% python3 -q
>>> import numpy as np
>>> import numpy.linalg as la
>>> np.set_printoptions(suppress=True, linewidth=200)
>>> J = np.load("a.npy")
>>> print(J)
[[1.    0.7   0.49  0.343 0.24  0.168]
 [0.7   1.    0.7   0.49  0.343 0.24 ]
 [0.49  0.7   1.    0.7   0.49  0.343]
 [0.343 0.49  0.7   1.    0.7   0.49 ]
 [0.24  0.343 0.49  0.7   1.    0.7  ]
 [0.168 0.24  0.343 0.49  0.7   1.   ]]
>>> cov = J.T @ J
>>> print(cov.round(3))
[[1.934 2.034 1.885 1.622 1.318 1.008]
 [2.034 2.395 2.336 2.068 1.708 1.318]
 [1.885 2.336 2.578 2.422 2.068 1.622]
 [1.622 2.068 2.422 2.578 2.336 1.885]
 [1.318 1.708 2.068 2.336 2.395 2.034]
 [1.008 1.318 1.622 1.885 2.034 1.934]]
>>> print(la.matrix_rank(cov))
6
>>> print(np.round(np.diag(cov), 3))
[1.934 2.395 2.578 2.578 2.395 1.934]
>>> print(np.round(la.svd(J, compute_uv=False) ** 2, 3))
[11.673  1.627  0.32   0.106  0.052  0.035]
>>> print(np.allclose(cov, cov.T))
True
>>> print(np.count_nonzero(cov))
36
>>> print(np.round(la.svd(cov, compute_uv=False), 3))
[11.673  1.627  0.32   0.106  0.052  0.035]
>>> print(cov.shape)
(6, 6)
>>> print(round(float(la.norm(cov)), 3))
11.791
>>> print(la.matrix_rank(cov))
6
>>> A = np.loadtxt("m.csv", delimiter=",")
>>> print(A)
[[-1.7   -0.8    0.2  ]
 [ 0.9    0.2    0.   ]
 [ 1.2    0.5    0.4  ]
 [-1.415 -0.994 -0.471]
 [ 2.2   -0.3    1.9  ]]
>>> th = np.radians(90)
>>> Rm = np.eye(3)
>>> Rm[1, 1] = Rm[2, 2] = np.cos(th)
>>> Rm[1, 2], Rm[2, 1] = -np.sin(th), np.sin(th)
>>> print(Rm.round(3) + 0)
[[ 1.  0.  0.]
 [ 0.  0. -1.]
 [ 0.  1.  0.]]
>>> A2 = A @ Rm.T
>>> print(np.round(la.svd(A, compute_uv=False), 3), np.round(la.svd(A2, compute_uv=False), 3))
[3.86  1.686 0.525] [3.86  1.686 0.525]
>>> print(np.round(np.abs(A2 - A).max(axis=0), 3))
[0.  1.6 2.2]
>>> print(np.allclose(A @ A.T, A2 @ A2.T))
True
>>> x = np.array([-3, 2, -2])
>>> y = A @ x
>>> print(y.round(3))
[  3.1    -2.3    -3.4     3.199 -11.   ]
>>> print(np.round(la.solve(A.T @ A, A.T @ y), 3))
[-3.  2. -2.]
>>> print(np.round(la.lstsq(A, y)[0], 3))
[-3.  2. -2.]
>>> rng = np.random.default_rng(821)
>>> y = y + 0.1 * rng.normal(size=5)
>>> print(y.round(3))
[  3.079  -2.232  -3.305   3.097 -10.876]
>>> c, *_ = la.lstsq(A, y)
>>> print([round(float(la.norm(la.solve(A.T @ A + lam * np.eye(3), A.T @ y))), 2) for lam in (0, 1, 10, 100)])
[4.11, 3.32, 1.89, 0.4]
>>> print(c.round(3))
[-2.987  2.054 -1.936]
>>> f = np.array([-3, 1, -1])
>>> data = np.array([np.roll(f, i) for i in range(3)])
>>> print(data)
[[-3  1 -1]
 [-1 -3  1]
 [ 1 -1 -3]]
>>> f = np.array([5, 2, 3])
>>> A2 = data + np.outer(f, np.eye(3)[1])
>>> print(la.matrix_rank(la.inv(A2) - la.inv(data), tol=1e-8))
1
>>> print(round(la.det(A2) / la.det(data), 3), np.round(1 + la.solve(data, f)[1], 3))
0.389 0.389
>>> print(A2)
[[-3.  6. -1.]
 [-1. -1.  1.]
 [ 1.  2. -3.]]
>>> print(la.matrix_rank(A2 - data))
1
>>> f = np.array([3, 1])
>>> print(np.convolve(data[1], f))
[ -3 -10   0   1]
>>> print(np.array([np.convolve(row, f, "same") for row in data]))
[[ -9   0  -2]
 [ -3 -10   0]
 [  3  -2 -10]]
>>> print(np.polyval(f, data[1]))
[-2 -8  4]
>>> x = np.array([3, 4, 4])
>>> y = data @ x
>>> print(y)
[ -9 -11 -13]
>>> print(np.round(la.solve(data, y + data[:, 2]), 3))
[3. 4. 5.]
>>> print(np.round(la.solve(data.T, data[1]), 3) + 0)
[0. 1. 0.]
>>> print(np.round(la.solve(data, y), 3))
[3. 4. 4.]
>>> print(np.round(la.solve(data, data[:, 0]), 3) + 0)
[1. 0. 0.]
>>> th = np.radians(80)
>>> Rm = np.eye(3)
>>> Rm[1, 1] = Rm[2, 2] = np.cos(th)
>>> Rm[1, 2], Rm[2, 1] = -np.sin(th), np.sin(th)
>>> print(Rm.round(3))
[[ 1.     0.     0.   ]
 [ 0.     0.174 -0.985]
 [ 0.     0.985  0.174]]
>>> A2 = data @ Rm.T
>>> print(np.allclose(la.norm(data, axis=1), la.norm(A2, axis=1)))
True
>>> print(np.round(np.abs(A2 - data).max(axis=0), 3))
[0.    3.781 3.781]
>>> E = np.loadtxt("sample15.csv", delimiter=",")
>>> print(E)
[[ 3.963  8.925 -3.983  6.902  2.99 ]
 [ 3.893  8.899 -3.964  6.891  3.036]
 [ 4.123  8.886 -3.933  6.983  2.998]
 [ 3.965  8.988 -3.942  7.041  3.058]
 [ 4.066  9.031 -4.038  6.884  3.03 ]
 [ 3.922  9.13  -3.998  6.994  2.917]
 [ 3.953  9.114 -3.759  6.912  3.246]
 [ 4.021  9.087 -3.969  7.071  3.035]
 [ 4.002  9.192 -4.042  6.936  2.978]
 [ 3.969  8.934 -4.02   7.076  2.905]
 [ 0.072 -5.073 -3.22  -0.828  2.12 ]
 [ 0.071 -5.114 -3.058 -0.897  1.858]
 [-0.093 -4.95  -3.125 -0.847  1.802]
 [-0.068 -5.021 -2.927 -1.051  1.903]
 [-0.108 -5.028 -3.079 -0.988  2.154]
 [-0.115 -5.142 -3.001 -0.933  2.012]
 [-0.02  -4.937 -3.133 -0.963  2.079]
 [-0.075 -4.806 -2.908 -1.025  2.008]
 [ 0.061 -5.18  -3.13  -0.787  2.102]
 [ 0.063 -4.962 -3.05  -1.11   2.045]]
>>> left, sig, Vh = la.svd(E)
>>> print(np.argmax(sig[:-1] / (sig[1:] + 1e-6)) + 1)
2
>>> A2 = left[:, :2] @ np.diag(sig[:2]) @ Vh[:2]
>>> print(la.matrix_rank(E, rtol=0.05))
2
>>> print(np.round(la.norm(E - A2, 2), 3), np.round(sig[2], 3))
0.507 0.507
>>> cov = np.cov(E, rowvar=False)
>>> print(cov.shape)
(5, 5)
>>> print(np.argwhere(np.triu(np.abs(np.corrcoef(E.T)) > 0.8, 1)))
[[0 1]
 [0 2]
 [0 3]
 [0 4]
 [1 2]
 [1 3]
 [1 4]
 [2 3]
 [2 4]
 [3 4]]
>>> print(np.round(E.std(axis=0), 3))
[2.006 7.021 0.459 3.957 0.516]
>>> K = np.load("case12.npy")
>>> print(K)
[[ 16  20  -2]
 [ 20  35 -12]
 [ -2 -12  32]]
>>> evals, vecs = la.eig(K)
>>> print(evals.round(3))
[53.587  2.523 26.889]
>>> print(np.round(np.sort(la.eigvals(K.T)), 3))
[ 2.523 26.889 53.587]
>>> print(np.round(np.sort(la.eigvals(K @ K)), 3))
[   6.367  723.038 2871.595]
>>> m1 = np.array([[4, 2, -1, 1, 0],
...     [2, 4, 0, 0, 6],
...     [-1, 0, 2, 3, 0],
...     [1, 0, 3, 2, 4],
...     [0, 6, 0, 4, -2]])
>>> evals, vecs = la.eigh(m1)
>>> x = np.array([-2, -1, -2, -2, 1])
>>> print(round(x @ m1 @ x / (x @ x), 3), round(evals[0], 3), round(evals[-1], 3))
2.714 -7.347 9.234
>>> print(np.abs(m1).sum(axis=1).max(), round(np.abs(evals).max(), 3))
12 9.234
>>> print(np.round(la.eigvalsh(m1[1:, 1:]), 3))
[-7.174 -0.308  4.798  8.684]
>>> M = np.load("x.npy")
>>> print(M)
[[ 3.101 -2.548  1.033]
 [ 1.54  -2.016  1.457]
 [ 1.717 -0.502 -0.006]
 [-0.058 -0.875  2.101]
 [ 0.154 -2.26   3.73 ]
 [-3.698  2.486 -0.216]
 [ 2.405  1.804 -4.534]
 [ 3.574  1.969 -5.686]
 [-2.184  0.233  0.632]
 [-2.644  0.237  0.792]
 [ 3.76  -1.28  -1.652]
 [ 1.686  0.619 -2.773]
 [ 0.051 -2.562  4.084]
 [ 3.776  1.496 -5.403]
 [ 1.858 -3.014  3.419]
 [-2.06   1.956 -1.461]
 [-0.274 -2.583  4.271]
 [-1.884  0.362  0.698]
 [ 0.452  1.66  -1.122]
 [ 3.885  0.517 -3.567]
 [-3.953  0.655  1.476]
 [-4.03  -0.304  3.139]
 [ 3.761 -2.436  0.919]]
>>> P = M @ la.solve(M.T @ M, M.T)
>>> print(np.round(P @ M[:, 1], 3))
[-2.548 -2.016 -0.502 -0.875 -2.26   2.486  1.804  1.969  0.233  0.237 -1.28   0.619 -2.562  1.496 -3.014  1.956 -2.583  0.362  1.66   0.517  0.655 -0.304 -2.436]
>>> print(round(np.trace(P), 3))
3.0
>>> print(np.round(la.eigvalsh(P), 3) + 0)
[0. 0. 0. 0. 0. 0. 0. 0. 0. 0. 0. 0. 0. 0. 0. 0. 0. 0. 0. 0. 1. 1. 1.]
>>> W0 = np.load("test19.npy")
>>> print(W0)
[[ 0  4  4  0]
 [ 1  5  5  1]
 [-1  3  3 -1]
 [-1  3  3 -1]
 [ 1  5  5  1]
 [ 1  5  5  1]]
>>> print(la.lstsq(W0[:-1].T, W0[-1])[2])
2
>>> print(np.round(np.trace(la.pinv(W0) @ W0), 3))
2.0
